>>> import numpy as np
>>> np.set_printoptions(suppress=True, linewidth=200)
>>> def tidy(a):
...     return np.round(a, 2) + 0
... 
>>> X = np.load("case19.npy")
>>> print(tidy(X))
[[0.21 0.04 0.08 0.21 0.17 0.21 0.08]
 [0.22 0.11 0.06 0.06 0.28 0.11 0.17]
 [0.33 0.2  0.27 0.   0.   0.2  0.  ]
 [0.11 0.   0.28 0.17 0.17 0.06 0.22]
 [0.22 0.   0.06 0.06 0.28 0.17 0.22]
 [0.09 0.09 0.09 0.   0.36 0.09 0.27]
 [0.11 0.28 0.06 0.22 0.22 0.06 0.06]]
>>> def softmax(z):
...     e = np.exp(z - z.max(axis=-1, keepdims=True))
...     return e / e.sum(axis=-1, keepdims=True)
... 
>>> tidy(softmax(10 * X[4]))
array([0.21, 0.02, 0.04, 0.04, 0.36, 0.12, 0.21])
>>> tidy(softmax(X[4]))
array([0.15, 0.12, 0.13, 0.13, 0.16, 0.15, 0.15])
>>> print(tidy(softmax(X).sum(axis=1)))
[1. 1. 1. 1. 1. 1. 1.]
>>> S = X @ X.T / np.sqrt(7)
>>> print(tidy(softmax(S + np.triu(np.full(S.shape, -np.inf), 1))))
[[1.   0.   0.   0.   0.   0.   0.  ]
 [0.5  0.5  0.   0.   0.   0.   0.  ]
 [0.33 0.33 0.34 0.   0.   0.   0.  ]
 [0.25 0.25 0.25 0.25 0.   0.   0.  ]
 [0.2  0.2  0.2  0.2  0.2  0.   0.  ]
 [0.16 0.17 0.16 0.17 0.17 0.17 0.  ]
 [0.14 0.14 0.14 0.14 0.14 0.14 0.15]]
>>> tidy(softmax(S)[4] @ X)
array([0.19, 0.1 , 0.13, 0.1 , 0.21, 0.13, 0.15])
>>> print(tidy(softmax(S)))
[[0.14 0.14 0.14 0.14 0.14 0.14 0.14]
 [0.14 0.14 0.14 0.14 0.14 0.14 0.14]
 [0.14 0.14 0.15 0.14 0.14 0.14 0.14]
 [0.14 0.14 0.14 0.15 0.14 0.14 0.14]
 [0.14 0.14 0.14 0.14 0.15 0.14 0.14]
 [0.14 0.14 0.14 0.14 0.14 0.15 0.14]
 [0.14 0.14 0.14 0.14 0.14 0.14 0.15]]
>>> ang = np.radians(30)
>>> R = np.eye(7)
>>> R[4, 4] = R[3, 3] = np.cos(ang)
>>> R[4, 3], R[3, 4] = -np.sin(ang), np.sin(ang)
>>> tidy(R)
array([[ 1.  ,  0.  ,  0.  ,  0.  ,  0.  ,  0.  ,  0.  ],
       [ 0.  ,  1.  ,  0.  ,  0.  ,  0.  ,  0.  ,  0.  ],
       [ 0.  ,  0.  ,  1.  ,  0.  ,  0.  ,  0.  ,  0.  ],
       [ 0.  ,  0.  ,  0.  ,  0.87,  0.5 ,  0.  ,  0.  ],
       [ 0.  ,  0.  ,  0.  , -0.5 ,  0.87,  0.  ,  0.  ],
       [ 0.  ,  0.  ,  0.  ,  0.  ,  0.  ,  1.  ,  0.  ],
       [ 0.  ,  0.  ,  0.  ,  0.  ,  0.  ,  0.  ,  1.  ]])
>>> Y = X @ R.T
>>> print(tidy(np.linalg.svd(X, compute_uv=False)), tidy(np.linalg.svd(Y, compute_uv=False)))
[1.04 0.43 0.3  0.25 0.21 0.06 0.01] [1.04 0.43 0.3  0.25 0.21 0.06 0.01]
>>> print(tidy(np.abs(Y - X).max(axis=0)))
[0.   0.   0.   0.18 0.14 0.   0.  ]
>>> R[:, 0] @ R[:, 6]
np.float64(0.0)
>>> tidy(np.linalg.pinv(R))
array([[ 1.  ,  0.  ,  0.  ,  0.  ,  0.  ,  0.  ,  0.  ],
       [ 0.  ,  1.  ,  0.  ,  0.  ,  0.  ,  0.  ,  0.  ],
       [ 0.  ,  0.  ,  1.  ,  0.  ,  0.  ,  0.  ,  0.  ],
       [ 0.  ,  0.  ,  0.  ,  0.87, -0.5 ,  0.  ,  0.  ],
       [ 0.  ,  0.  ,  0.  ,  0.5 ,  0.87,  0.  ,  0.  ],
       [ 0.  ,  0.  ,  0.  ,  0.  ,  0.  ,  1.  ,  0.  ],
       [ 0.  ,  0.  ,  0.  ,  0.  ,  0.  ,  0.  ,  1.  ]])
>>> r0 = np.array([-2, 2, -2, -2, -1, 2, 0])
>>> Y = X + np.outer(r0, np.eye(7)[3])
>>> np.linalg.matrix_rank(Y - X)
np.int64(1)
>>> tidy(np.linalg.det(Y) / np.linalg.det(X)), tidy(1 + np.linalg.solve(X, r0)[3])
(np.float64(-18.04), np.float64(-18.04))
>>> M = np.load("out4.npy")
>>> M
array([[5, 2, 9, 1, 9, 3, 5, 8],
       [0, 2, 4, 1, 2, 1, 9, 3],
       [0, 0, 8, 5, 7, 4, 4, 0],
       [0, 0, 0, 7, 8, 6, 0, 5],
       [0, 0, 0, 0, 7, 9, 7, 4],
       [0, 0, 0, 0, 0, 7, 0, 0],
       [0, 0, 0, 0, 0, 0, 4, 5],
       [0, 0, 0, 0, 0, 0, 0, 1]])
>>> Q, R = np.linalg.qr(M)
>>> print(Q.shape, R.shape)
(8, 8) (8, 8)
>>> np.trace(Q @ Q.T)
np.float64(8.0)
>>> np.abs(np.diag(R))
array([5., 2., 8., 7., 7., 7., 4., 1.])
>>> Q.T @ Q
array([[1., 0., 0., 0., 0., 0., 0., 0.],
       [0., 1., 0., 0., 0., 0., 0., 0.],
       [0., 0., 1., 0., 0., 0., 0., 0.],
       [0., 0., 0., 1., 0., 0., 0., 0.],
       [0., 0., 0., 0., 1., 0., 0., 0.],
       [0., 0., 0., 0., 0., 1., 0., 0.],
       [0., 0., 0., 0., 0., 0., 1., 0.],
       [0., 0., 0., 0., 0., 0., 0., 1.]])
>>> R
array([[5., 2., 9., 1., 9., 3., 5., 8.],
       [0., 2., 4., 1., 2., 1., 9., 3.],
       [0., 0., 8., 5., 7., 4., 4., 0.],
       [0., 0., 0., 7., 8., 6., 0., 5.],
       [0., 0., 0., 0., 7., 9., 7., 4.],
       [0., 0., 0., 0., 0., 7., 0., 0.],
       [0., 0., 0., 0., 0., 0., 4., 5.],
       [0., 0., 0., 0., 0., 0., 0., 1.]])
>>> print(abs(R[0, 0]), tidy(np.linalg.norm(M[:, 0])))
5.0 5.0
>>> Q @ R
array([[5., 2., 9., 1., 9., 3., 5., 8.],
       [0., 2., 4., 1., 2., 1., 9., 3.],
       [0., 0., 8., 5., 7., 4., 4., 0.],
       [0., 0., 0., 7., 8., 6., 0., 5.],
       [0., 0., 0., 0., 7., 9., 7., 4.],
       [0., 0., 0., 0., 0., 7., 0., 0.],
       [0., 0., 0., 0., 0., 0., 4., 5.],
       [0., 0., 0., 0., 0., 0., 0., 1.]])
>>> (M - M.T) / 2
array([[ 0. ,  1. ,  4.5,  0.5,  4.5,  1.5,  2.5,  4. ],
       [-1. ,  0. ,  2. ,  0.5,  1. ,  0.5,  4.5,  1.5],
       [-4.5, -2. ,  0. ,  2.5,  3.5,  2. ,  2. ,  0. ],
       [-0.5, -0.5, -2.5,  0. ,  4. ,  3. ,  0. ,  2.5],
       [-4.5, -1. , -3.5, -4. ,  0. ,  4.5,  3.5,  2. ],
       [-1.5, -0.5, -2. , -3. , -4.5,  0. ,  0. ,  0. ],
       [-2.5, -4.5, -2. ,  0. , -3.5,  0. ,  0. ,  2.5],
       [-4. , -1.5,  0. , -2.5, -2. ,  0. , -2.5,  0. ]])
>>> print(np.trace(M))
41
>>> tidy(np.linalg.det(M))
np.float64(109760.0)
>>> print((M + M.T) / 2)
[[5.  1.  4.5 0.5 4.5 1.5 2.5 4. ]
 [1.  2.  2.  0.5 1.  0.5 4.5 1.5]
 [4.5 2.  8.  2.5 3.5 2.  2.  0. ]
 [0.5 0.5 2.5 7.  4.  3.  0.  2.5]
 [4.5 1.  3.5 4.  7.  4.5 3.5 2. ]
 [1.5 0.5 2.  3.  4.5 7.  0.  0. ]
 [2.5 4.5 2.  0.  3.5 0.  4.  2.5]
 [4.  1.5 0.  2.5 2.  0.  2.5 1. ]]
>>> print(np.linalg.matrix_power(M, 4))
[[  625   406 11685 14147 39031 63987 37338 33742]
 [    0    16  2720  4537 11910 20045 11342 11061]
 [    0     0  4096  8475 24785 47259 23125 22285]
 [    0     0     0  2401 10976 29400 12264 12504]
 [    0     0     0     0  2401 12348  5005  5275]
 [    0     0     0     0     0  2401     0     0]
 [    0     0     0     0     0     0   256   425]
 [    0     0     0     0     0     0     0     1]]
>>> M @ M
array([[ 25,  14, 125,  59, 183, 161, 162, 120],
       [  0,   4,  40,  29,  54,  49,  84,  67],
       [  0,   0,  64,  75, 145, 153,  97,  73],
       [  0,   0,   0,  49, 112, 156,  56,  72],
       [  0,   0,   0,   0,  49, 126,  77,  67],
       [  0,   0,   0,   0,   0,  49,   0,   0],
       [  0,   0,   0,   0,   0,   0,  16,  25],
       [  0,   0,   0,   0,   0,   0,   0,   1]])
>>> Y = np.array([[-0.4], [-1.2], [1.4], [0.2]])
>>> C = np.array([[-1.2, -0.3, 0.4]])
>>> F = Y @ C
>>> tidy(F)
array([[ 0.48,  0.12, -0.16],
       [ 1.44,  0.36, -0.48],
       [-1.68, -0.42,  0.56],
       [-0.24, -0.06,  0.08]])
>>> rk = np.linalg.matrix_rank(F)
>>> print(rk)
1
>>> N = np.linalg.svd(F)[2][rk:].T
>>> tidy(F @ N)
array([[0., 0.],
       [0., 0.],
       [0., 0.],
       [0., 0.]])
>>> data = np.load("x.npy")
>>> data
array([[ 1.9 , -0.54, -6.04,  4.03,  6.33,  5.1 ],
       [ 1.81, -1.21, -5.5 ,  3.71,  7.01,  5.43],
       [ 1.76, -0.75, -6.25,  4.1 ,  7.61,  4.96],
       [ 1.77, -1.35, -6.06,  3.69,  6.5 ,  5.18],
       [ 1.66, -0.98, -6.13,  4.07,  7.23,  5.19],
       [ 2.2 , -1.16, -5.4 ,  4.23,  6.95,  4.77],
       [ 8.23, -2.35,  3.85,  0.03, -3.21, -9.27],
       [ 7.93, -2.3 ,  3.89, -0.47, -3.45, -9.5 ],
       [ 8.3 , -1.56,  4.01,  0.42, -3.7 , -8.77],
       [ 8.09, -1.89,  3.26, -0.08, -3.11, -9.04],
       [ 8.05, -2.  ,  3.88,  0.39, -3.17, -9.  ],
       [ 7.92, -1.93,  3.87, -0.06, -3.4 , -8.65],
       [-0.04, -5.22,  0.7 ,  7.26,  5.25,  7.79],
       [ 0.01, -5.13,  1.59,  6.31,  5.3 ,  7.71],
       [-0.01, -4.89,  1.51,  7.36,  4.66,  7.77],
       [ 0.21, -4.58,  0.8 ,  6.91,  5.17,  8.27],
       [ 1.  , -4.5 ,  1.22,  6.58,  4.73,  8.27],
       [ 0.16, -4.96,  1.16,  6.93,  4.87,  7.35]])
>>> Y = np.c_[data[:, :4] @ np.array([[-4, -5, 4, 3], [-2, 2, -1, 4], [1, -3, 1, 2], [1, 3, 1, -3]]), np.array([2, 2, 2, 3, 1, 2, 3, 0, 3, 2, 0, 0, 2, 3, 1, 0, 3, 0])]
>>> tidy(Y)
array([[ -8.53,  19.63,   6.13, -20.63,   2.  ],
       [ -6.61,  16.16,   6.66, -21.54,   2.  ],
       [ -7.69,  20.75,   5.64, -22.52,   2.  ],
       [ -6.75,  17.7 ,   6.06, -23.28,   3.  ],
       [ -6.74,  20.34,   5.56, -23.41,   1.  ],
       [ -7.65,  15.57,   8.79, -21.53,   2.  ],
       [-24.34, -57.31,  39.15,  22.9 ,   3.  ],
       [-23.7 , -57.33,  37.44,  23.78,   0.  ],
       [-25.65, -55.39,  39.19,  25.42,   3.  ],
       [-25.4 , -54.25,  37.43,  23.47,   2.  ],
       [-23.93, -54.72,  38.47,  22.74,   0.  ],
       [-24.01, -55.25,  37.42,  23.96,   0.  ],
       [ 18.56,   9.44,  13.02, -41.38,   2.  ],
       [ 18.12,   3.85,  13.07, -36.24,   3.  ],
       [ 18.69,   7.82,  13.72, -38.65,   1.  ],
       [ 16.03,   8.12,  13.13, -36.82,   0.  ],
       [ 12.8 ,   2.08,  16.3 , -32.3 ,   3.  ],
       [ 17.37,   6.59,  13.69, -37.83,   0.  ]])
>>> tidy(np.linalg.norm(np.linalg.qr(data)[0].T @ Y, axis=0) ** 2 / ((Y ** 2).sum(axis=0) + 1e-12))
array([1.  , 1.  , 1.  , 1.  , 0.73])
>>> np.linalg.matrix_rank(np.c_[data, Y])
np.int64(7)
>>> np.linalg.matrix_rank(Y)
np.int64(5)
>>> print(tidy(np.linalg.lstsq(data, Y[:, 0])[0]))
[-4. -2.  1.  1.  0.  0.]
>>> labels = Y[:, 4] > np.median(Y[:, 4])
>>> r0 = Y[labels].mean(axis=0) - Y[~labels].mean(axis=0)
>>> np.argsort(-np.abs(r0).round(6), kind="stable")
array([1, 2, 3, 4, 0])
>>> vec = np.array([-5, -6, 9, -2, -1, 7])
>>> y = data @ vec
>>> tidy(np.linalg.pinv(data) @ data)
array([[1., 0., 0., 0., 0., 0.],
       [0., 1., 0., 0., 0., 0.],
       [0., 0., 1., 0., 0., 0.],
       [0., 0., 0., 1., 0., 0.],
       [0., 0., 0., 0., 1., 0.],
       [0., 0., 0., 0., 0., 1.]])
>>> tidy(np.linalg.lstsq(data, y)[0])
array([-5., -6.,  9., -2., -1.,  7.])
>>> rng = np.random.default_rng(412)
>>> y = y + 0.02 * rng.normal(size=18)
>>> tidy(y)
array([-39.33, -27.71, -41.63, -32.95, -36.64, -34.67, -54.14, -52.96, -54.58, -59.78, -53.89, -50.24,  72.58,  81.11,  77.99,  72.53,  73.  ,  72.14])
>>> coef, *_ = np.linalg.lstsq(data, y)
>>> tidy(np.linalg.norm(y - data @ coef))
np.float64(0.06)
>>> tidy(coef)
array([-5.  , -5.97,  9.03, -2.  , -0.97,  6.99])
>>> coef.round()
array([-5., -6.,  9., -2., -1.,  7.])
>>> print([round(float(np.linalg.norm(np.linalg.solve(data.T @ data + lam * np.eye(6), data.T @ y))), 2) for lam in (0, 1, 10, 100)])
[14.0, 13.26, 12.4, 9.41]
